% ipython --no-banner

In [1]: import numpy as np

In [2]: np.set_printoptions(suppress=True, linewidth=200)

In [3]: m1 = np.load("out12.npy")

In [4]: print(m1)
[[ 0.5 -1.1 -1.  -0.4]
 [-1.2 -0.1  0.3  0.3]
 [ 0.8  0.3  1.2 -0.9]
 [ 0.  -0.4 -0.1  0.3]]

In [5]: x = np.array([2, -3, -1, 1])

In [6]: target = m1 @ x

In [7]: b, lr = np.zeros(4), 1 / np.linalg.norm(m1, 2) ** 2

In [8]: for i in range(8):
   ...:     b -= lr * m1.T @ (m1 @ b - target)
   ...:     if i % 2 == 0: print(i, round(np.linalg.norm(m1 @ b - target), 3))
   ...: 
0 1.1
2 0.75
4 0.692
6 0.642

In [9]: print(np.round(np.linalg.cond(m1), 3))
5.497

In [10]: left, sv, vt = np.linalg.svd(m1, full_matrices=False)

In [11]: print(np.round(np.sqrt((sv ** 2).sum()), 3), np.round(np.linalg.norm(m1), 3))
2.737 2.737

In [12]: print(np.round(left.T @ left, 3) + 0)
[[1. 0. 0. 0.]
 [0. 1. 0. 0.]
 [0. 0. 1. 0.]
 [0. 0. 0. 1.]]

In [13]: print(np.allclose(left * sv @ vt, m1))
True

In [14]: print(np.round(np.cumsum(sv ** 2) / np.sum(sv ** 2), 3))
[0.499 0.912 0.983 1.   ]

In [15]: print(np.round(left.T @ m1 @ vt.T, 3) + 0)
[[1.933 0.    0.    0.   ]
 [0.    1.758 0.    0.   ]
 [0.    0.    0.734 0.   ]
 [0.    0.    0.    0.352]]

In [16]: K = np.load("mat.npy")

In [17]: print(K)
[[ -0.003 -10.026  -0.028]
 [  0.002  -5.996   0.019]
 [ -0.003  10.018   0.03 ]
 [ -0.011   8.015   0.017]]

In [18]: x = np.array([0, 2, 3])

In [19]: h1 = np.maximum(K @ x, 0)

In [20]: print(np.flatnonzero(h1 > 1e-9))
[2 3]

In [21]: print(K * (h1 > 1e-9)[:, None])
[[-0.    -0.    -0.   ]
 [ 0.    -0.     0.   ]
 [-0.003 10.018  0.03 ]
 [-0.011  8.015  0.017]]

In [22]: r0 = np.array([3, -3, 2])

In [23]: r1 = np.array([5, 6, 9, 8])

In [24]: data = r0[:, None] + r1[None, :]

In [25]: print(data)
[[ 8  9 12 11]
 [ 2  3  6  5]
 [ 7  8 11 10]]

In [26]: # rank 2

In [27]: left, sv, vt = np.linalg.svd(data)

In [28]: vecs = vt[:(sv > 1e-8).sum()]

In [29]: rng = np.random.default_rng(9057)

In [30]: x = data[0] + 5 * data[2] + rng.integers(2) * np.eye(4)[0]

In [31]: print(x)
[43. 49. 67. 61.]

In [32]: print(np.round(np.diag(vecs.T @ vecs), 3))
[0.65 0.35 0.65 0.35]

In [33]: print(np.allclose(vecs.T @ vecs @ x, x))
True

In [34]: print(np.linalg.matrix_rank(data, rtol=0.1))
1

In [35]: print(np.linalg.cond(data) > 100)
True

In [36]: print([round(float(x), 3) for x in np.linalg.svd(data, compute_uv=False)[:3]])
[28.547, 1.744, 0.0]

In [37]: B = np.array([[4, 0], [2, 4]])

In [38]: basis = np.kron(B, data)

In [39]: print(np.round(np.linalg.norm(basis, 2), 3), np.round(np.linalg.norm(B, 2) * np.linalg.norm(data, 2), 3))
146.252 146.252

In [40]: feats = np.load("m.npy")

In [41]: print(feats)
[[ 0.2 -0.4  1.2]
 [ 0.7  0.1 -0.7]
 [ 1.   0.   0.9]
 [-0.3 -0.4  0.6]]

In [42]: B = feats + rng.integers(-2, 3, (4, 2)) @ rng.integers(-2, 3, (2, 3))

In [43]: print(B)
[[-1.8  1.6 -0.8]
 [ 0.7  0.1 -0.7]
 [ 3.  -2.   2.9]
 [ 1.7 -2.4  2.6]]

In [44]: print(np.abs(B - feats).sum(axis=1))
[6. 0. 6. 6.]

In [45]: print(B - feats)
[[-2.  2. -2.]
 [ 0.  0.  0.]
 [ 2. -2.  2.]
 [ 2. -2.  2.]]

In [46]: print(np.round(np.linalg.svd(B - feats, compute_uv=False), 3) + 0)
[6. 0. 0.]

In [47]: r0 = np.array([1, 2, 2])

In [48]: print(np.round(np.array([np.convolve(row, r0, "same") for row in B]), 3))
[[-2.  -1.2  1.6]
 [ 1.5  0.9 -1.2]
 [ 4.   4.9  1.8]
 [ 1.   1.2  0.4]]

In [49]: print(np.round(np.cross(B[2, :3], B[3, :3]), 3))
[ 1.76 -2.87 -3.8 ]

In [50]: J = np.loadtxt("x.csv", delimiter=",")

In [51]: print(J)
[[1.    0.    0.   ]
 [0.    1.    0.   ]
 [0.    0.333 0.667]]

In [52]: vals, vecs = np.linalg.eig(J)

In [53]: print(np.round(np.sort(np.linalg.eigvals(J @ J)), 3))
[0.445 1.    1.   ]

In [54]: print(np.round(np.sort(np.linalg.eigvals(np.linalg.inv(J))), 3))
[1.    1.    1.499]

In [55]: print(J @ vecs[:, 0] - vals[0] * vecs[:, 0])
[0. 0. 0.]

In [56]: left, sv, vt = np.linalg.svd(J, full_matrices=False)

In [57]: print(left.shape, sv.shape, vt.shape)
(3, 3) (3,) (3, 3)

In [58]: print(np.round(vt @ vt.T, 3) + 0)
[[1. 0. 0.]
 [0. 1. 0.]
 [0. 0. 1.]]

In [59]: print(round(float(np.sqrt((sv ** 2).sum())), 3), np.round(np.linalg.norm(J), 3))
1.599 1.599

In [60]: print(np.round(left.T @ left, 3) + 0)
[[1. 0. 0.]
 [0. 1. 0.]
 [0. 0. 1.]]

In [61]: print(np.round(sv / sv[0], 3))
[1.    0.921 0.566]

In [62]: print(np.round(np.cumsum(sv ** 2) / np.sum(sv ** 2), 3))
[0.461 0.852 1.   ]

In [63]: print(sv.round(3))
[1.085 1.    0.615]

In [64]: print((sv > 1e-8).sum())
3

In [65]: print(np.allclose(left * sv @ vt, J))
True

In [66]: x = np.array([3, -3, 2])

In [67]: print(np.round(J @ x, 3))
[ 3.    -3.     0.335]

In [68]: print(np.round(J @ (2 * x), 3))
[ 6.   -6.    0.67]

In [69]: print(J @ np.ones(3))
[1. 1. 1.]

In [70]: print((J @ x).argmax())
0

In [71]: print(np.round(np.einsum("ij,j->i", J, x), 3))
[ 3.    -3.     0.335]

In [72]: x = np.array([3, 0, 3])

In [73]: target = J @ x

In [74]: b, lr = np.zeros(3), 1 / np.linalg.norm(J, 2) ** 2

In [75]: for i in range(6):
    ...:     b -= lr * J.T @ (J @ b - target)
    ...:     if i % 2 == 0: print(i, round(np.linalg.norm(J @ b - target), 3))
    ...: 
0 1.282
2 0.554
4 0.256

In [76]: print(round(float(np.linalg.cond(J)), 3))
1.766

In [77]: print(b.round(3))
[3.    0.082 2.73 ]

In [78]: B = np.linalg.inv(J)

In [79]: print(np.allclose(B, J.T))
False

In [80]: print((np.abs(B) > 1e-9).astype(int))
[[1 0 0]
 [0 1 0]
 [0 1 1]]

In [81]: print(round(np.linalg.slogdet(J)[0], 3))
1.0

In [82]: print(round(np.linalg.cond(J), 3))
1.766

In [83]: print(round(np.linalg.det(J) * np.linalg.det(B), 3))
1.0

In [84]: print(np.round(J @ B, 3) + 0)
[[1. 0. 0.]
 [0. 1. 0.]
 [0. 0. 1.]]

In [85]: M = np.load("run6.npy")

In [86]: print(M)
[[1 1 2 1]
 [1 1 1 2]
 [2 1 1 1]
 [1 2 1 1]]

In [87]: labels = rng.permutation(4)

In [88]: print(labels)
[2 3 0 1]

In [89]: B = M[labels][:, labels]

In [90]: print(np.round(np.sort(np.abs(np.linalg.eigvals(B))), 3))
[1. 1. 1. 5.]

In [91]: print(np.allclose(B, M))
True
